$ python -q
>>> import numpy as np
>>> np.set_printoptions(precision=1, suppress=True, linewidth=120)
>>> tidy = lambda a: np.round(a, 1) + 0
>>> X = np.diag(np.array([2, 1, 0, 2]))
>>> X
array([[2, 0, 0, 0],
       [0, 1, 0, 0],
       [0, 0, 0, 0],
       [0, 0, 0, 2]])
>>> tidy(np.linalg.norm(X, axis=0))
array([2., 1., 0., 2.])
>>> X @ X.T
array([[4, 0, 0, 0],
       [0, 1, 0, 0],
       [0, 0, 0, 0],
       [0, 0, 0, 4]])
>>> np.linalg.cond(X) > 100
np.True_
>>> np.linalg.matrix_rank(X, rtol=0.1)
np.int64(3)
>>> tidy(np.linalg.norm(X, 2) / np.linalg.norm(X))
np.float64(0.7)
>>> np.argsort(-np.linalg.norm(X, axis=0).round(6), kind="stable")[:3]
array([0, 3, 1])
>>> vals, evecs = np.linalg.eigh(X)
>>> vec = np.array([1, 1, 0, 2])
>>> vec @ X @ vec
np.int64(11)
>>> np.abs(X).sum(axis=1).max(), np.abs(vals).max()
(np.int64(2), np.float64(2.0))
>>> np.allclose(X[:-1].T @ np.linalg.lstsq(X[:-1].T, X[-1])[0], X[-1])
False
>>> np.linalg.lstsq(X[:-1].T, X[-1])[2]
np.int32(2)
>>> mat = np.array([[1, -1, 1, -1], [-2, 0, -2, 0], [1, -1, 1, -1], [-2, 0, -2, 0]])
>>> tidy(np.linalg.det(2 * mat)), tidy(np.linalg.det(mat))
(np.float64(0.0), np.float64(0.0))
>>> tidy(np.poly(mat))
array([ 1., -2., -8.,  0.,  0.])
>>> tidy(np.linalg.eigvals(mat))
array([ 4., -2.,  0.,  0.])
>>> np.kron(np.eye(2, dtype=int), mat)
array([[ 1, -1,  1, -1,  0,  0,  0,  0],
       [-2,  0, -2,  0,  0,  0,  0,  0],
       [ 1, -1,  1, -1,  0,  0,  0,  0],
       [-2,  0, -2,  0,  0,  0,  0,  0],
       [ 0,  0,  0,  0,  1, -1,  1, -1],
       [ 0,  0,  0,  0, -2,  0, -2,  0],
       [ 0,  0,  0,  0,  1, -1,  1, -1],
       [ 0,  0,  0,  0, -2,  0, -2,  0]])
>>> rank = np.linalg.matrix_rank(mat)
>>> rank
np.int64(2)
>>> null = np.linalg.svd(mat)[2][rank:].T
>>> [int(np.linalg.matrix_rank(np.delete(mat, i, axis=0))) for i in range(4)]
[2, 2, 2, 2]
>>> np.allclose(mat @ null, 0)
True
>>> [int(np.linalg.matrix_rank(mat[:i])) for i in range(1, len(mat) + 1)]
[1, 2, 2, 2]
>>> [int(np.linalg.matrix_rank(mat[:, :j + 1])) for j in range(4)]
[1, 2, 2, 2]
>>> Uu, sig, VT = np.linalg.svd(mat, full_matrices=False)
>>> tidy(np.cumsum(sig ** 2) / np.sum(sig ** 2))
array([0.9, 1. , 1. , 1. ])
>>> tidy(sig / sig[0])
array([1. , 0.4, 0. , 0. ])
>>> tidy(VT @ VT.T)
array([[1., 0., 0., 0.],
       [0., 1., 0., 0.],
       [0., 0., 1., 0.],
       [0., 0., 0., 1.]])
>>> tidy(Uu.T @ Uu)
array([[1., 0., 0., 0.],
       [0., 1., 0., 0.],
       [0., 0., 1., 0.],
       [0., 0., 0., 1.]])
>>> rng = np.random.default_rng(800598)
>>> idx = rng.permutation(4)
>>> idx
array([3, 1, 2, 0])
>>> out = mat[idx][:, idx]
>>> out
array([[ 0,  0, -2, -2],
       [ 0,  0, -2, -2],
       [-1, -1,  1,  1],
       [-1, -1,  1,  1]])
>>> Uu, sig, VT = np.linalg.svd(mat)
>>> evecs = VT[:(sig > 1e-8).sum()]
>>> vec = mat[0] + -1 * mat[1] + rng.integers(2) * np.eye(4)[0]
>>> vec
array([ 3., -1.,  3., -1.])
>>> tidy(np.linalg.norm(vec - evecs.T @ evecs @ vec))
np.float64(0.0)
>>> tidy(np.diag(evecs.T @ evecs))
array([0.5, 0.5, 0.5, 0.5])
>>> np.allclose(evecs.T @ evecs @ vec, vec)
True
>>> M = np.loadtxt("w.csv", delimiter=",")
>>> tidy(M)
array([[-0.5, -0.7,  0.1, -0.2, -0.1,  0.4],
       [ 0. , -0.1, -0.2,  0.8, -0.5,  0. ],
       [-0.2,  0. , -0.5,  0.4,  0.7,  0.3],
       [ 0.7, -0.4,  0.3,  0.2,  0.2,  0.4],
       [ 0.3, -0.5, -0.6, -0.2,  0. , -0.4],
       [ 0.2,  0.3, -0.5, -0.3, -0.3,  0.6]])
>>> q, evecs = np.linalg.qr(M[:, :5])[0], np.linalg.qr(M[:, 5:])[0]
>>> sig = np.linalg.svd(q.T @ evecs, compute_uv=False)
>>> tidy(np.linalg.norm(q @ q.T - evecs @ evecs.T, 2))
np.float64(1.0)
>>> tidy(sig)
array([0.])
>>> tidy(np.linalg.norm(M, axis=1))
array([1., 1., 1., 1., 1., 1.])
>>> tidy(np.linalg.norm(M, 1)), tidy(np.linalg.norm(M, np.inf))
(np.float64(2.2), np.float64(2.3))
>>> vec = np.array([1, 3, 3, 2, 1, 3])
>>> 6 - np.linalg.matrix_rank(M - np.eye(6), tol=1e-8)
np.int64(1)
>>> m1 = np.loadtxt("x.csv", delimiter=",")
>>> tidy(m1)
array([[ 0.1, -0.2,  0. ,  0. , -0.1,  0.2,  0. ,  0.1, -0.1],
       [-0.2,  0.5,  0. ,  0. ,  0.2, -0.3,  0. , -0.2,  0.2],
       [ 0. ,  0. ,  0. ,  0. ,  0. ,  0. ,  0. ,  0. ,  0. ],
       [ 0. ,  0. ,  0. ,  0. ,  0. ,  0. ,  0. ,  0. ,  0. ],
       [-0.1,  0.2,  0. ,  0. ,  0.1, -0.1,  0. , -0.1,  0.1],
       [ 0.2, -0.3,  0. ,  0. , -0.1,  0.3,  0. ,  0.1, -0.1],
       [ 0. ,  0. ,  0. ,  0. ,  0. ,  0. ,  0. ,  0. ,  0. ],
       [ 0.1, -0.2,  0. ,  0. , -0.1,  0.1,  0. ,  0.1, -0.1],
       [-0.1,  0.2,  0. ,  0. ,  0.1, -0.1,  0. , -0.1,  0.1]])
>>> np.abs(np.diag(np.linalg.qr(m1)[1])) > 1e-9
array([ True, False, False, False, False, False, False, False, False])
>>> tidy(np.trace(np.linalg.pinv(m1) @ m1))
np.float64(1.0)
>>> np.unique(m1.round(6), axis=0).shape
(6, 9)
>>> np.linalg.cond(m1) > 100
np.True_
>>> tidy(np.linalg.norm(m1, 2) / np.linalg.norm(m1))
np.float64(1.0)
>>> np.argsort(-np.linalg.norm(m1, axis=0).round(6), kind="stable")[:3]
array([1, 5, 0])
>>> np.linalg.matrix_rank(m1, rtol=0.1)
np.int64(1)
>>> J = np.eye(3, dtype=int)[rng.permutation(3)] * np.array([0, 1, -2])
>>> J
array([[ 0,  0,  0],
       [ 0,  1,  0],
       [ 0,  0, -2]])
>>> J.T @ J
array([[0, 0, 0],
       [0, 1, 0],
       [0, 0, 4]])
>>> J[:, 1] @ J[:, 2]
np.int64(0)
>>> tidy(np.linalg.pinv(J))
array([[ 0. ,  0. ,  0. ],
       [ 0. ,  1. ,  0. ],
       [ 0. ,  0. , -0.5]])
>>> np.all(np.linalg.eigvalsh(J) > 0)
np.False_
>>> tidy(np.sort(np.linalg.eigvals(J)))
array([-2.,  0.,  1.])
>>> A = np.loadtxt("out5.csv", delimiter=",")
>>> A
array([[  4.,   2.,   1.,   0.,   4.,  -4.,  -1.,  -5.,  -3.],
       [ -4.,   5.,   2.,   0.,  -1.,  -5.,   4.,   0.,   0.],
       [-16.,  27.,  11.,   0.,  -1., -29.,  19.,  -5.,  -3.]])
>>> np.diff(A, axis=0)
array([[ -8.,   3.,   1.,   0.,  -5.,  -1.,   5.,   5.,   3.],
       [-12.,  22.,   9.,   0.,   0., -24.,  15.,  -5.,  -3.]])
>>> A.shape
(3, 9)
>>> A.sum(axis=0)
array([-16.,  34.,  14.,   0.,   2., -38.,  22., -10.,  -6.])
>>> np.count_nonzero(A)
np.int64(22)
>>> tidy(np.linalg.svd(A, compute_uv=False))
array([49.3,  9.2,  0. ])
>>> A - A[0]
array([[  0.,   0.,   0.,   0.,   0.,   0.,   0.,   0.,   0.],
       [ -8.,   3.,   1.,   0.,  -5.,  -1.,   5.,   5.,   3.],
       [-20.,  25.,  10.,   0.,  -5., -25.,  20.,   0.,   0.]])
>>> tidy(np.linalg.norm(A))
np.float64(50.2)
>>> Uu, sig, VT = np.linalg.svd(A, full_matrices=False)
>>> tidy(sig / sig[0])
array([1. , 0.2, 0. ])
>>> tidy(Uu.T @ Uu)
array([[1., 0., 0.],
       [0., 1., 0.],
       [0., 0., 1.]])
>>> u = np.array([2, 1, 2, 1, 1, 1]) + 0.5
>>> K = np.outer(u, u) / (u @ u)
>>> tidy(K)
array([[0.3, 0.2, 0.3, 0.2, 0.2, 0.2],
       [0.2, 0.1, 0.2, 0.1, 0.1, 0.1],
       [0.3, 0.2, 0.3, 0.2, 0.2, 0.2],
       [0.2, 0.1, 0.2, 0.1, 0.1, 0.1],
       [0.2, 0.1, 0.2, 0.1, 0.1, 0.1],
       [0.2, 0.1, 0.2, 0.1, 0.1, 0.1]])
>>> out = K + rng.integers(-2, 3, (6, 1)) @ rng.integers(-2, 3, (1, 6))
>>> tidy(out)
array([[ 2.3,  0.2,  2.3, -3.8, -1.8,  2.2],
       [ 0.2,  0.1,  0.2,  0.1,  0.1,  0.1],
       [-0.7,  0.2, -0.7,  2.2,  1.2, -0.8],
       [ 1.2,  0.1,  1.2, -1.9, -0.9,  1.1],
       [-1.8,  0.1, -1.8,  4.1,  2.1, -1.9],
       [-0.8,  0.1, -0.8,  2.1,  1.1, -0.9]])
>>> np.linalg.matrix_rank(out - K, tol=1e-8)
np.int64(1)
>>> tidy(np.linalg.svd(out - K, compute_uv=False))
array([9.4, 0. , 0. , 0. , 0. , 0. ])
>>> u, r1 = K[5], K[0]
>>> tidy(u @ u)
np.float64(0.1)
>>> pr = (u @ r1) / (u @ u) * u
>>> tidy(r1 - pr)
array([0., 0., 0., 0., 0., 0.])
>>> tidy(np.linalg.norm(u + r1) ** 2 + np.linalg.norm(u - r1) ** 2)
np.float64(0.8)
>>> rank = np.linalg.matrix_rank(K)
>>> rank
np.int64(1)
>>> null = np.linalg.svd(K)[2][rank:].T
>>> [int(np.linalg.matrix_rank(np.delete(K, i, axis=0))) for i in range(6)]
[1, 1, 1, 1, 1, 1]
>>> [int(np.linalg.matrix_rank(K[:i])) for i in range(1, len(K) + 1)]
[1, 1, 1, 1, 1, 1]
>>> null.shape
(6, 5)
>>> [round(float(x), 1) for x in np.linalg.svd(K, compute_uv=False)[:3]]
[1.0, 0.0, 0.0]
>>> np.argsort(-np.linalg.norm(K, axis=0).round(6), kind="stable")[:3]
array([0, 2, 1])
>>> vals, evecs = np.linalg.eigh(K)
>>> tidy(vals)
array([0., 0., 0., 0., 0., 1.])
>>> tidy(evecs.T @ K @ evecs)
array([[0., 0., 0., 0., 0., 0.],
       [0., 0., 0., 0., 0., 0.],
       [0., 0., 0., 0., 0., 0.],
       [0., 0., 0., 0., 0., 0.],
       [0., 0., 0., 0., 0., 0.],
       [0., 0., 0., 0., 0., 1.]])
>>> tidy(np.linalg.eigvalsh(K @ K))
array([0., 0., 0., 0., 0., 1.])
>>> tidy(evecs.T @ evecs)
array([[1., 0., 0., 0., 0., 0.],
       [0., 1., 0., 0., 0., 0.],
       [0., 0., 1., 0., 0., 0.],
       [0., 0., 0., 1., 0., 0.],
       [0., 0., 0., 0., 1., 0.],
       [0., 0., 0., 0., 0., 1.]])
>>> out = np.array([[3, 5], [0, 3]])
>>> cent = np.array([[2, 5], [0, 7]])
>>> arr = np.kron(out, cent)
>>> arr
array([[ 6, 15, 10, 25],
       [ 0, 21,  0, 35],
       [ 0,  0,  6, 15],
       [ 0,  0,  0, 21]])
>>> u = np.array([4, 1, 2, 4])
>>> out = arr + np.outer(u, np.eye(4)[0])
>>> tidy(np.linalg.det(out) / np.linalg.det(arr)), tidy(1 + np.linalg.solve(arr, u)[0])
(np.float64(1.8), np.float64(1.8))
>>> np.linalg.matrix_rank(out - arr)
np.int64(1)
>>> out
array([[10., 15., 10., 25.],
       [ 1., 21.,  0., 35.],
       [ 2.,  0.,  6., 15.],
       [ 4.,  0.,  0., 21.]])
>>> tidy(np.linalg.det(arr[::-1]))
np.float64(15876.0)
>>> tidy(np.linalg.det(arr.T))
np.float64(15876.0)
>>> tidy(np.linalg.eigvals(arr))
array([ 6., 21.,  6., 21.])
>>> tidy(np.linalg.eigvals(arr).sum().real)
np.float64(54.0)
>>> vec = np.array([3, -1, -2, -1, 3, 1])
>>> tidy((vec - K @ vec) @ (K @ vec))
np.float64(0.0)
>>> tidy(K @ vec)
array([0.6, 0.4, 0.6, 0.4, 0.4, 0.4])
>>> np.prod(np.diag(arr)), tidy(np.linalg.det(arr))
(np.int64(15876), np.float64(15876.0))
>>> arr @ arr
array([[  36,  405,  120, 1350],
       [   0,  441,    0, 1470],
       [   0,    0,   36,  405],
       [   0,    0,    0,  441]])
>>> np.linalg.matrix_rank(arr - arr[0, 0] * np.eye(4))
np.int64(3)
>>> np.linalg.matrix_power(arr - np.diag(np.diag(arr)), 4)
array([[0, 0, 0, 0],
       [0, 0, 0, 0],
       [0, 0, 0, 0],
       [0, 0, 0, 0]])
>>> [int(np.linalg.matrix_rank(np.linalg.matrix_power(arr, p))) for p in range(1, 5)]
[4, 4, 4, 4]
>>> vec = np.array([1, 0, 2, 3, 0, 0, 1, 3, 1])
>>> tidy(np.linalg.eigvalsh(2 * m1 - np.eye(9)))
array([-1., -1., -1., -1., -1., -1., -1., -1.,  1.])
>>> tidy((vec - m1 @ vec) @ (m1 @ vec))
np.float64(0.0)
